$ ipython --no-banner

In [1]: import numpy as np

In [2]: from numpy import linalg as LA

In [3]: np.set_printoptions(precision=2, suppress=True, linewidth=200, sign=" ")

In [4]: feats = np.array([[0, 2, -3, -5],
   ...:     [2, 3, 0, -1],
   ...:     [-1, 2, -5, 0],
   ...:     [4, -5, -3, -3],
   ...:     [-4, -3, 4, -3],
   ...:     [2, -1, -3, 1],
   ...:     [-3, 4, -3, -2]])

In [5]: feats
Out[5]: 
array([[ 0,  2, -3, -5],
       [ 2,  3,  0, -1],
       [-1,  2, -5,  0],
       [ 4, -5, -3, -3],
       [-4, -3,  4, -3],
       [ 2, -1, -3,  1],
       [-3,  4, -3, -2]])

In [6]: O, Rm = LA.qr(feats)

In [7]: np.trace(O @ O.T)
Out[7]: np.float64(4.0)

In [8]: np.allclose(Rm.T @ Rm, feats.T @ feats)
Out[8]: True

In [9]: np.abs(np.diag(Rm))
Out[9]: array([ 7.07,  7.84,  7.43,  6.42])

In [10]: np.round(O @ Rm, 2) + 0
Out[10]: 
array([[ 0.,  2., -3., -5.],
       [ 2.,  3.,  0., -1.],
       [-1.,  2., -5.,  0.],
       [ 4., -5., -3., -3.],
       [-4., -3.,  4., -3.],
       [ 2., -1., -3.,  1.],
       [-3.,  4., -3., -2.]])

In [11]: x0 = np.array([5, 1, 4, 0])

In [12]: a = np.maximum(feats @ x0, 0)

In [13]: feats.T @ a
Out[13]: array([ 38,  24,  -9, -22])

In [14]: a
Out[14]: array([  0,  13,   0,   3,   0,   0,   0])

In [15]: np.maximum(feats @ (3 * x0), 0)
Out[15]: array([  0,  39,   0,   9,   0,   0,   0])

In [16]: feats * (a > 1e-9)[:, None]
Out[16]: 
array([[ 0,  0,  0,  0],
       [ 2,  3,  0, -1],
       [ 0,  0,  0,  0],
       [ 4, -5, -3, -3],
       [ 0,  0,  0,  0],
       [ 0,  0,  0,  0],
       [ 0,  0,  0,  0]])

In [17]: np.flatnonzero(a > 1e-9)
Out[17]: array([ 1,  3])

In [18]: np.maximum(feats @ x0, 0) - np.maximum(-feats @ x0, 0)
Out[18]: array([-10,  13, -23,   3,  -7,  -3, -23])
